$ python -q
>>> import numpy as np
>>> from numpy import linalg as LA
>>> np.set_printoptions(suppress=True, linewidth=200)
>>> rng = np.random.default_rng(3912)
>>> idx = rng.integers(0, 2, 9)
>>> data = np.array([[2, 2, 0, 2, 1, 1, 1, 1, 2],
...     [1, 0, 0, 0, 0, 2, 2, 0, 1],
...     [1, 2, 2, 2, 2, 0, 0, 2, 2],
...     [0, 1, 2, 2, 2, 2, 1, 0, 0],
...     [2, 1, 0, 2, 2, 0, 1, 2, 0],
...     [2, 0, 0, 1, 2, 2, 1, 0, 0],
...     [2, 1, 2, 2, 0, 0, 1, 0, 0],
...     [0, 2, 2, 0, 2, 2, 0, 1, 1],
...     [0, 2, 1, 2, 2, 1, 1, 2, 2]]) * (idx[:, None] == idx)
>>> data
array([[2, 2, 0, 2, 1, 1, 0, 1, 0],
       [1, 0, 0, 0, 0, 2, 0, 0, 0],
       [1, 2, 2, 2, 2, 0, 0, 2, 0],
       [0, 1, 2, 2, 2, 2, 0, 0, 0],
       [2, 1, 0, 2, 2, 0, 0, 2, 0],
       [2, 0, 0, 1, 2, 2, 0, 0, 0],
       [0, 0, 0, 0, 0, 0, 1, 0, 0],
       [0, 2, 2, 0, 2, 2, 0, 1, 0],
       [0, 0, 0, 0, 0, 0, 1, 0, 2]])
>>> u = np.array([9, 1, 1, 8, 2, 3, 1, 4, 9])
>>> B = data + np.outer(u, np.eye(9)[7])
>>> round(LA.det(B) / LA.det(data), 1), np.round(1 + LA.solve(data, u)[7], 1)
(np.float64(-1.0), np.float64(-1.0))
>>> LA.matrix_rank(B - data)
np.int64(1)
>>> x = np.array([-5, 4, -4, 4, 3, -4, 5, 4, -3])
>>> target = data @ x
>>> target
array([  9, -13,  17,   2,  16,  -8,   5,   2,  -1])
>>> np.round(LA.solve(data, 4 * target), 1)
array([-20.,  16., -16.,  16.,  12., -16.,  20.,  16., -12.])
>>> np.round(LA.solve(data, target + data[:, 4]), 1)
array([-5.,  4., -4.,  4.,  4., -4.,  5.,  4., -3.])
>>> np.round(LA.solve(data, data[:, 3]), 1) + 0
array([0., 0., 0., 1., 0., 0., 0., 0., 0.])
>>> u = np.array([5, 3, 1, 5, 5, 1, 0, 2, 1, 3])
>>> v = np.array([0, 0, 2, -1, 0, 1, -2, -1, 1, -1, 1, -1, 2, -2])
>>> K = u[:, None] + v[None, :]
>>> K
array([[ 5,  5,  7,  4,  5,  6,  3,  4,  6,  4,  6,  4,  7,  3],
       [ 3,  3,  5,  2,  3,  4,  1,  2,  4,  2,  4,  2,  5,  1],
       [ 1,  1,  3,  0,  1,  2, -1,  0,  2,  0,  2,  0,  3, -1],
       [ 5,  5,  7,  4,  5,  6,  3,  4,  6,  4,  6,  4,  7,  3],
       [ 5,  5,  7,  4,  5,  6,  3,  4,  6,  4,  6,  4,  7,  3],
       [ 1,  1,  3,  0,  1,  2, -1,  0,  2,  0,  2,  0,  3, -1],
       [ 0,  0,  2, -1,  0,  1, -2, -1,  1, -1,  1, -1,  2, -2],
       [ 2,  2,  4,  1,  2,  3,  0,  1,  3,  1,  3,  1,  4,  0],
       [ 1,  1,  3,  0,  1,  2, -1,  0,  2,  0,  2,  0,  3, -1],
       [ 3,  3,  5,  2,  3,  4,  1,  2,  4,  2,  4,  2,  5,  1]])
>>> B = data / LA.norm(data, axis=1, keepdims=True)
>>> gram = B @ B.T
>>> gram.round(1)
array([[1. , 0.5, 0.8, 0.6, 0.9, 0.7, 0. , 0.6, 0. ],
       [0.5, 1. , 0.1, 0.4, 0.2, 0.7, 0. , 0.4, 0. ],
       [0.8, 0.1, 1. , 0.7, 0.8, 0.5, 0. , 0.7, 0. ],
       [0.6, 0.4, 0.7, 1. , 0.5, 0.7, 0. , 0.8, 0. ],
       [0.9, 0.2, 0.8, 0.5, 1. , 0.7, 0. , 0.5, 0. ],
       [0.7, 0.7, 0.5, 0.7, 0.7, 1. , 0. , 0.5, 0. ],
       [0. , 0. , 0. , 0. , 0. , 0. , 1. , 0. , 0.4],
       [0.6, 0.4, 0.7, 0.8, 0.5, 0.5, 0. , 1. , 0. ],
       [0. , 0. , 0. , 0. , 0. , 0. , 0.4, 0. , 1. ]])
>>> (gram - 2 * np.eye(9)).round(6).argmax(axis=1)
array([4, 5, 4, 7, 0, 1, 8, 3, 6])
>>> B = K[0, 0] * K[1:] - np.outer(K[1:, 0], K[0])
>>> B
array([[  0,   0,   4,  -2,   0,   2,  -4,  -2,   2,  -2,   2,  -2,   4,  -4],
       [  0,   0,   8,  -4,   0,   4,  -8,  -4,   4,  -4,   4,  -4,   8,  -8],
       [  0,   0,   0,   0,   0,   0,   0,   0,   0,   0,   0,   0,   0,   0],
       [  0,   0,   0,   0,   0,   0,   0,   0,   0,   0,   0,   0,   0,   0],
       [  0,   0,   8,  -4,   0,   4,  -8,  -4,   4,  -4,   4,  -4,   8,  -8],
       [  0,   0,  10,  -5,   0,   5, -10,  -5,   5,  -5,   5,  -5,  10, -10],
       [  0,   0,   6,  -3,   0,   3,  -6,  -3,   3,  -3,   3,  -3,   6,  -6],
       [  0,   0,   8,  -4,   0,   4,  -8,  -4,   4,  -4,   4,  -4,   8,  -8],
       [  0,   0,   4,  -2,   0,   2,  -4,  -2,   2,  -2,   2,  -2,   4,  -4]])
>>> LA.matrix_rank(B), LA.matrix_rank(K)
(np.int64(1), np.int64(2))
>>> np.abs(np.diag(LA.qr(B)[1])) > 1e-9
array([False, False,  True, False, False, False, False, False, False])
>>> np.allclose(B[:-1].T @ LA.lstsq(B[:-1].T, B[-1])[0], B[-1])
True
>>> try:
...     LA.inv(B)
... except LA.LinAlgError as e:
...     print(repr(e))
... 
LinAlgError('Last 2 dimensions of the array must be square')
>>> np.round(B @ LA.pinv(B) @ B, 1)
array([[  0.,   0.,   4.,  -2.,   0.,   2.,  -4.,  -2.,   2.,  -2.,   2.,  -2.,   4.,  -4.],
       [  0.,   0.,   8.,  -4.,   0.,   4.,  -8.,  -4.,   4.,  -4.,   4.,  -4.,   8.,  -8.],
       [  0.,   0.,   0.,   0.,   0.,   0.,   0.,   0.,   0.,   0.,   0.,   0.,   0.,   0.],
       [  0.,   0.,   0.,   0.,   0.,   0.,   0.,   0.,   0.,   0.,   0.,   0.,   0.,   0.],
       [  0.,   0.,   8.,  -4.,   0.,   4.,  -8.,  -4.,   4.,  -4.,   4.,  -4.,   8.,  -8.],
       [  0.,   0.,  10.,  -5.,   0.,   5., -10.,  -5.,   5.,  -5.,   5.,  -5.,  10., -10.],
       [  0.,   0.,   6.,  -3.,   0.,   3.,  -6.,  -3.,   3.,  -3.,   3.,  -3.,   6.,  -6.],
       [  0.,   0.,   8.,  -4.,   0.,   4.,  -8.,  -4.,   4.,  -4.,   4.,  -4.,   8.,  -8.],
       [  0.,   0.,   4.,  -2.,   0.,   2.,  -4.,  -2.,   2.,  -2.,   2.,  -2.,   4.,  -4.]])
>>> round(float(np.trace(LA.pinv(B) @ B)), 1)
1.0
>>> LA.lstsq(B[:-1].T, B[-1])[2]
np.int32(1)
>>> X = np.loadtxt("x.csv", delimiter=",")
>>> X.round(1) + 0
array([[-0.5,  0.3,  0.1,  0. , -0.2,  0.7,  0.3, -0.1,  0.2],
       [ 0.2, -0.2,  0.5, -0.5,  0. ,  0. ,  0.3,  0.6,  0.1],
       [-0.3, -0.5, -0.5,  0.2,  0.3,  0. ,  0.3,  0.3,  0.3],
       [ 0.1,  0.5, -0.2, -0.3,  0.6, -0.1,  0.4, -0.2,  0.1],
       [ 0.2, -0.4, -0.3, -0.6, -0.3,  0.2,  0.1, -0.5,  0. ],
       [-0.6,  0.2, -0.1, -0.4, -0.3, -0.5,  0. ,  0.1, -0.3],
       [-0.3,  0. ,  0. , -0.3,  0.3,  0.2, -0.7,  0. ,  0.3],
       [-0.1,  0. ,  0.3,  0.1, -0.2, -0.4,  0.1, -0.3,  0.7],
       [ 0.3,  0.4, -0.4,  0. , -0.4,  0. , -0.1,  0.4,  0.4]])
>>> u, v = X[4], X[0]
>>> u @ u
np.float64(1.0)
>>> pr = (u @ v) / (u @ u) * u
>>> round(LA.norm(u + v) ** 2 + LA.norm(u - v) ** 2, 1)
np.float64(4.0)
>>> pr
array([ 0., -0., -0., -0., -0.,  0.,  0., -0.,  0.])
>>> gram = X.T @ X
>>> np.allclose(gram, gram.T)
True
>>> np.round(LA.svd(X, compute_uv=False) ** 2, 1)
array([1., 1., 1., 1., 1., 1., 1., 1., 1.])
>>> gram.round(1) + 0
array([[1., 0., 0., 0., 0., 0., 0., 0., 0.],
       [0., 1., 0., 0., 0., 0., 0., 0., 0.],
       [0., 0., 1., 0., 0., 0., 0., 0., 0.],
       [0., 0., 0., 1., 0., 0., 0., 0., 0.],
       [0., 0., 0., 0., 1., 0., 0., 0., 0.],
       [0., 0., 0., 0., 0., 1., 0., 0., 0.],
       [0., 0., 0., 0., 0., 0., 1., 0., 0.],
       [0., 0., 0., 0., 0., 0., 0., 1., 0.],
       [0., 0., 0., 0., 0., 0., 0., 0., 1.]])
>>> U, sv, Vt = LA.svd(X, full_matrices=False)
>>> U.shape, sv.shape, Vt.shape
((9, 9), (9,), (9, 9))
>>> np.round(sv / sv[0], 1)
array([1., 1., 1., 1., 1., 1., 1., 1., 1.])
>>> np.round(np.cumsum(sv ** 2) / np.sum(sv ** 2), 1)
array([0.1, 0.2, 0.3, 0.4, 0.6, 0.7, 0.8, 0.9, 1. ])
>>> sv.round(1)
array([1., 1., 1., 1., 1., 1., 1., 1., 1.])
>>> (sv > 1e-8).sum()
np.int64(9)
>>> np.round(Vt @ Vt.T, 1) + 0
array([[1., 0., 0., 0., 0., 0., 0., 0., 0.],
       [0., 1., 0., 0., 0., 0., 0., 0., 0.],
       [0., 0., 1., 0., 0., 0., 0., 0., 0.],
       [0., 0., 0., 1., 0., 0., 0., 0., 0.],
       [0., 0., 0., 0., 1., 0., 0., 0., 0.],
       [0., 0., 0., 0., 0., 1., 0., 0., 0.],
       [0., 0., 0., 0., 0., 0., 1., 0., 0.],
       [0., 0., 0., 0., 0., 0., 0., 1., 0.],
       [0., 0., 0., 0., 0., 0., 0., 0., 1.]])
>>> np.round(U.T @ X @ Vt.T, 1) + 0
array([[1., 0., 0., 0., 0., 0., 0., 0., 0.],
       [0., 1., 0., 0., 0., 0., 0., 0., 0.],
       [0., 0., 1., 0., 0., 0., 0., 0., 0.],
       [0., 0., 0., 1., 0., 0., 0., 0., 0.],
       [0., 0., 0., 0., 1., 0., 0., 0., 0.],
       [0., 0., 0., 0., 0., 1., 0., 0., 0.],
       [0., 0., 0., 0., 0., 0., 1., 0., 0.],
       [0., 0., 0., 0., 0., 0., 0., 1., 0.],
       [0., 0., 0., 0., 0., 0., 0., 0., 1.]])
>>> x = np.array([2, 4, 2, 4, 2, 5, 1, 0, 1])
>>> target = X @ x
>>> b, lr = np.zeros(9), 1 / LA.norm(X, 2) ** 2
>>> for i in range(5):
...     b -= lr * X.T @ (X @ b - target)
...     if i % 1 == 0: print(i, round(LA.norm(X @ b - target), 1))
... 
0 0.0
1 0.0
2 0.0
3 0.0
4 0.0
>>> round(float(LA.cond(X)), 1)
1.0
>>> M = np.array([[0, 0, 0, 0, 0, 0],
...     [0, 0, 0, 0, 2, 0],
...     [0, 0, 0, 0, 0, 0],
...     [2, 0, 0, 0, 0, 0],
...     [0, 0, 0, 0, 0, 2],
...     [0, 1, 0, 0, 0, 0]])
>>> r = LA.matrix_rank(M)
>>> r
np.int64(4)
>>> ns = LA.svd(M)[2][r:].T
>>> [int(LA.matrix_rank(np.delete(M, i, axis=0))) for i in range(6)]
[4, 3, 4, 3, 3, 3]
>>> B = M + rng.integers(-2, 3, (6, 4)) @ rng.integers(-2, 3, (4, 6))
>>> B
array([[-5, -9,  2, -3, -1, -4],
       [ 3,  2,  3,  3,  5,  4],
       [ 2, -4,  6, -2, -2,  0],
       [ 1, -5,  5,  2,  4,  2],
       [-2, -9,  1, -2, -4, -2],
       [-1,  6,  3, -2,  4,  2]])
>>> np.round(LA.svd(B - M, compute_uv=False), 1) + 0
array([17.9, 11. ,  6.3,  5.5,  0. ,  0. ])
>>> B - M
array([[-5, -9,  2, -3, -1, -4],
       [ 3,  2,  3,  3,  3,  4],
       [ 2, -4,  6, -2, -2,  0],
       [-1, -5,  5,  2,  4,  2],
       [-2, -9,  1, -2, -4, -4],
       [-1,  5,  3, -2,  4,  2]])
>>> np.abs(B - M).sum(axis=1)
array([24, 18, 16, 19, 22, 17])
